$ python -q
>>> import numpy as np
>>> np.set_printoptions(suppress=True, linewidth=100)
>>> def rd(a):
...     return np.round(a, 2) + 0
... 
>>> K = np.loadtxt("x.csv", delimiter=",")
>>> print(K)
[[-1.  8.  1.  3.  6.  6.  6.]
 [ 8. 62.  8. 24. 48. 48. 48.]
 [ 1.  8. -1.  3.  6.  6.  6.]
 [ 3. 24.  3.  7. 18. 18. 18.]
 [ 6. 48.  6. 18. 34. 36. 36.]
 [ 6. 48.  6. 18. 36. 34. 36.]
 [ 6. 48.  6. 18. 36. 36. 34.]]
>>> # symmetric
>>> print(np.all(np.linalg.eigvalsh(K) > 0))
False
>>> print([round(float(np.linalg.det(K[:i, :i])), 2) + 0 for i in range(1, 8)])
[-1.0, -126.0, 256.0, -584.0, 1744.0, -4640.0, 11584.0]
>>> ev, evecs = np.linalg.eigh(K)
>>> x = np.array([2, 1, 0, 2, 1, 1, 2])
>>> print(rd(x @ K @ x / (x @ x)), rd(ev[0]), ev[-1])
104.67 -2.0 181.0
>>> print(rd(evecs * np.abs(ev) @ evecs.T))
[[ 2.98  7.83  0.98  2.93  5.87  5.87  5.87]
 [ 7.83 64.6   7.83 23.48 46.95 46.95 46.95]
 [ 0.98  7.83  2.98  2.93  5.87  5.87  5.87]
 [ 2.93 23.48  2.93 10.8  17.61 17.61 17.61]
 [ 5.87 46.95  5.87 17.61 37.21 35.21 35.21]
 [ 5.87 46.95  5.87 17.61 35.21 37.21 35.21]
 [ 5.87 46.95  5.87 17.61 35.21 35.21 37.21]]
>>> print(x @ K @ x)
1570.0
>>> A2 = K[0, 0] * K[1:] - np.outer(K[1:, 0], K[0])
>>> print(A2)
[[   0. -126.  -16.  -48.  -96.  -96.  -96.]
 [   0.  -16.    0.   -6.  -12.  -12.  -12.]
 [   0.  -48.   -6.  -16.  -36.  -36.  -36.]
 [   0.  -96.  -12.  -36.  -70.  -72.  -72.]
 [   0.  -96.  -12.  -36.  -72.  -70.  -72.]
 [   0.  -96.  -12.  -36.  -72.  -72.  -70.]]
>>> print(np.linalg.matrix_rank(A2), np.linalg.matrix_rank(K))
6 7
>>> print(np.argsort(-np.linalg.norm(A2, axis=0).round(6), kind="stable")[:3])
[1 4 5]
>>> U, sig, Vh = np.linalg.svd(K)
>>> print(rd(sig))
[181.   2.   2.   2.   2.   2.   2.]
>>> A2 = U[:, :1] @ np.diag(sig[:1]) @ Vh[:1]
>>> print(rd(np.abs(K - A2).max()))
1.99
>>> feats = np.load("test5.npy")
>>> print(feats)
[[0 0 0 0 0 1]
 [0 0 1 0 1 0]
 [0 1 0 1 1 1]
 [0 0 1 0 1 1]
 [0 1 1 1 0 0]
 [1 0 1 1 0 0]]
>>> # looks like rank 5
>>> print(np.argwhere(np.triu(feats)))
[[0 5]
 [1 2]
 [1 4]
 [2 3]
 [2 4]
 [2 5]
 [3 4]
 [3 5]]
>>> print(feats.sum(axis=0))
[1 2 4 3 3 3]
>>> print(np.trace(feats @ feats @ feats) // 6)
3
>>> print(feats @ feats)
[[1 0 1 1 0 0]
 [0 2 1 2 1 1]
 [1 1 4 2 2 1]
 [1 2 2 3 1 1]
 [0 1 2 1 3 2]
 [0 1 1 1 2 3]]
>>> Lm = np.diag(feats.sum(axis=1)) - feats
>>> print(round(np.linalg.det(Lm[1:, 1:])))
21
>>> print(np.linalg.matrix_rank(Lm))
5
>>> print((np.linalg.eigvalsh(Lm) < 1e-8).sum())
1
>>> print(Lm @ np.ones(6))
[0. 0. 0. 0. 0. 0.]
>>> print(rd(np.linalg.eigvalsh(Lm)))
[0.   0.73 2.14 3.47 4.55 5.12]
